% python3 -q
>>> import numpy as np
>>> from numpy import linalg as LA
>>> np.set_printoptions(precision=2, suppress=True, linewidth=160, floatmode="fixed")
>>> J = np.loadtxt("data.csv", delimiter=",")
>>> J
array([[-1.00, -1.00, -1.00, -1.00],
       [-1.00, -2.00, -2.00, -2.00],
       [-1.00, -2.00, -3.00, -3.00],
       [-1.00, -2.00, -3.00, -4.00]])
>>> A2 = J[0, 0] * J[1:] - np.outer(J[1:, 0], J[0])
>>> A2
array([[0.00, 1.00, 1.00, 1.00],
       [0.00, 1.00, 2.00, 2.00],
       [0.00, 1.00, 2.00, 3.00]])
>>> LA.matrix_rank(A2), LA.matrix_rank(J)
(np.int64(3), np.int64(4))
>>> A2 = J / np.sqrt((J ** 2).mean(axis=1, keepdims=True))
>>> A2[0]
array([-1.00, -1.00, -1.00, -1.00])
>>> LA.matrix_rank(A2) == LA.matrix_rank(J)
np.True_
>>> LA.norm(A2, axis=1)
array([2.00, 2.00, 2.00, 2.00])
>>> K = np.load("block16.npy")
>>> K
array([[ 0.55, -0.51, -1.52],
       [ 0.43, -0.30, -1.58],
       [-0.83,  0.81,  4.00],
       [-0.29,  0.42,  1.62],
       [-0.74,  0.75,  3.31],
       [-0.43,  0.37,  1.44],
       [-0.81,  0.71,  3.10],
       [ 0.38, -0.34, -1.48],
       [ 1.00, -1.02, -3.77],
       [ 0.19, -0.12, -0.78],
       [ 0.40, -0.40, -1.57],
       [-1.04,  0.95,  3.91],
       [ 0.07,  0.02,  0.03],
       [ 0.30, -0.08, -0.06],
       [-0.69,  0.70,  2.40]])
>>> cent = K[[5, 2]].astype(float)
>>> for _ in range(7):
...     lab = LA.norm(K[:, None] - cent, axis=-1).argmin(axis=1)
...     cent = np.array([K[lab == j].mean(axis=0) for j in range(2)])
... 
>>> lab
array([0, 0, 1, 1, 1, 1, 1, 0, 0, 0, 0, 1, 0, 0, 1])
>>> cent
array([[ 0.41, -0.34, -1.34],
       [-0.69,  0.67,  2.83]])
>>> np.abs(cent[1] - cent[0]).argmax()
np.int64(2)
>>> K @ K
Traceback (most recent call last):
  File "<python-input-19>", line 1, in <module>
    K @ K
    ~~^~~
ValueError: matmul: Input operand 1 has a mismatch in its core dimension 0, with gufunc signature (n?,k),(k,m?)->(n?,m?) (size 15 is different from 3)
>>> gram = K.T @ K
>>> LA.svd(K, compute_uv=False) ** 2
array([97.10,  0.21,  0.04])
>>> LA.eigvalsh(gram)[::-1]
array([97.10,  0.21,  0.04])
>>> np.allclose(gram, gram.T)
True
>>> np.diag(gram)
array([ 5.64,  5.12, 86.60])
>>> gram
array([[  5.64,  -5.32, -21.73],
       [ -5.32,   5.12,  20.86],
       [-21.73,  20.86,  86.60]])
>>> LA.matrix_rank(gram)
np.int64(3)
>>> Xs = K - K.mean(axis=0)
>>> evecs = LA.svd(Xs)[2][:1]
>>> A2 = Xs - Xs @ evecs.T @ evecs
>>> LA.norm(A2, axis=1).round(6).argmax()
np.int64(13)
>>> (Xs @ evecs.T).std(axis=0)
array([2.47])
>>> Xs = (K - K.mean(axis=0)) / K.std(axis=0)
>>> Xs.std(axis=0)
array([1.00, 1.00, 1.00])
>>> np.argwhere(np.abs(Xs) > 2)
array([[8, 1]])
>>> c = LA.lstsq(np.delete(Xs, 1, axis=1), Xs[:, 1])[0]
>>> round(float(1 - np.var(Xs[:, 1] - np.delete(Xs, 1, axis=1) @ c)), 2)
0.99
>>> c
array([-0.53,  0.47])
>>> m1 = np.load("dump.npy")
>>> m1
array([[  2,   9, -16,   8],
       [  5,   8,  -8,   4],
       [  2,   6, -14,   7],
       [  8,   7, -12,   6]])
>>> rk = LA.matrix_rank(m1)
>>> rk
np.int64(3)
>>> null = LA.svd(m1)[2][rk:].T
>>> [int(LA.matrix_rank(np.delete(m1, i, axis=0))) for i in range(4)]
[3, 3, 3, 3]
>>> m1 @ null
array([[0.00],
       [0.00],
       [0.00],
       [0.00]])
>>> [int(LA.matrix_rank(m1[:i])) for i in range(1, len(m1) + 1)]
[1, 2, 3, 3]
>>> rng = np.random.default_rng(4345)
>>> lab = rng.permutation(4)
>>> lab
array([2, 1, 3, 0])
>>> A2 = m1[lab][:, lab]
>>> A2
array([[-14,   6,   7,   2],
       [ -8,   8,   4,   5],
       [-12,   7,   6,   8],
       [-16,   9,   8,   2]])
>>> np.round(np.sort(np.abs(LA.eigvals(A2))), 2) + 0
array([ 0.00,  0.33, 10.22, 11.89])
>>> np.trace(A2)
np.int64(2)
>>> np.diag(A2)
array([-14,   8,   6,   2])
>>> np.allclose(A2, m1)
False
>>> left, sv, VT = LA.svd(m1)
>>> evecs = VT[:(sv > 1e-8).sum()]
>>> vec = m1[0] + 2 * m1[1] + rng.integers(2) * np.eye(4)[2]
>>> vec
array([ 12.00,  25.00, -32.00,  16.00])
>>> np.diag(evecs.T @ evecs)
array([1.00, 1.00, 0.80, 0.20])
>>> proj = np.triu(np.array([[2, 2, 2, 0], [2, 3, 3, 0], [3, 2, 0, 1], [2, 1, 1, 2]]), 1) + np.eye(4)
>>> A2 = proj @ m1 @ LA.inv(proj)
>>> np.trace(A2), np.trace(m1)
(np.float64(2.0), np.int64(2))
>>> proj @ m1 - m1 @ proj
array([[ 14.00,  24.00, -75.00,  38.00],
       [  6.00,   8.00, -76.00,  29.00],
       [  8.00,   3.00, -34.00,  20.00],
       [  0.00, -16.00, -37.00,  12.00]])
